$ ipython --no-banner

In [1]: import numpy as np

In [2]: import numpy.linalg as la

In [3]: np.set_printoptions(suppress=True, linewidth=160)

In [4]: def rd(a):
   ...:     return np.round(a, 2) + 0
   ...: 

In [5]: feats = np.load("sample15.npy")

In [6]: print(rd(feats))
[[ 1.15  0.    1.63]
 [ 1.15  1.41 -0.82]
 [ 1.15 -1.41 -0.82]]

In [7]: rng = np.random.default_rng(55633)

In [8]: z = rng.permutation(3)

In [9]: Y = feats[:, z] * rng.choice([-1, 1], 3)

In [10]: print(rd(Y))
[[ 0.    1.63  1.15]
 [-1.41 -0.82  1.15]
 [ 1.41 -0.82  1.15]]

In [11]: U, _, vt = la.svd(feats.T @ Y)

In [12]: print(z)
[1 2 0]

In [13]: Y = np.array([[9, 6], [3, -7], [2, 3]])

In [14]: print(la.matrix_rank(feats @ Y))
2

In [15]: Y @ feats
Traceback (most recent call last):
  Cell In[15], line 1
    Y @ feats
ValueError: matmul: Input operand 1 has a mismatch in its core dimension 0, with gufunc signature (n?,k),(k,m?)->(n?,m?) (size 3 is different from 2)


In [16]: print(rd(np.einsum("ik,kj->ij", feats, Y)))
[[13.66 11.83]
 [13.   -5.42]
 [ 4.52 14.38]]

In [17]: print(np.vstack([feats, Y.T]).shape)
(5, 3)

In [18]: print(la.matrix_rank(np.vstack([feats, Y.T])))
3

In [19]: print(rd(np.einsum("ik,kj->ji", feats, Y)))
[[13.66 13.    4.52]
 [11.83 -5.42 14.38]]

In [20]: print(rd(np.einsum("ij->j", feats)))
[3.46 0.   0.  ]

In [21]: x0 = np.array([-1, -2, 0])

In [22]: target = feats @ x0

In [23]: c, lr = np.zeros(3), 1 / la.norm(feats, 2) ** 2

In [24]: for i in range(50):
    ...:     c -= lr * feats.T @ (feats @ c - target)
    ...:     if i % 10 == 0: print(i, round(la.norm(feats @ c - target), 2))
    ...: 
0 0.0
10 0.0
20 0.0
30 0.0
40 0.0

In [25]: print(rd(la.cond(feats)))
1.0

In [26]: print(rd(c))
[-1. -2.  0.]
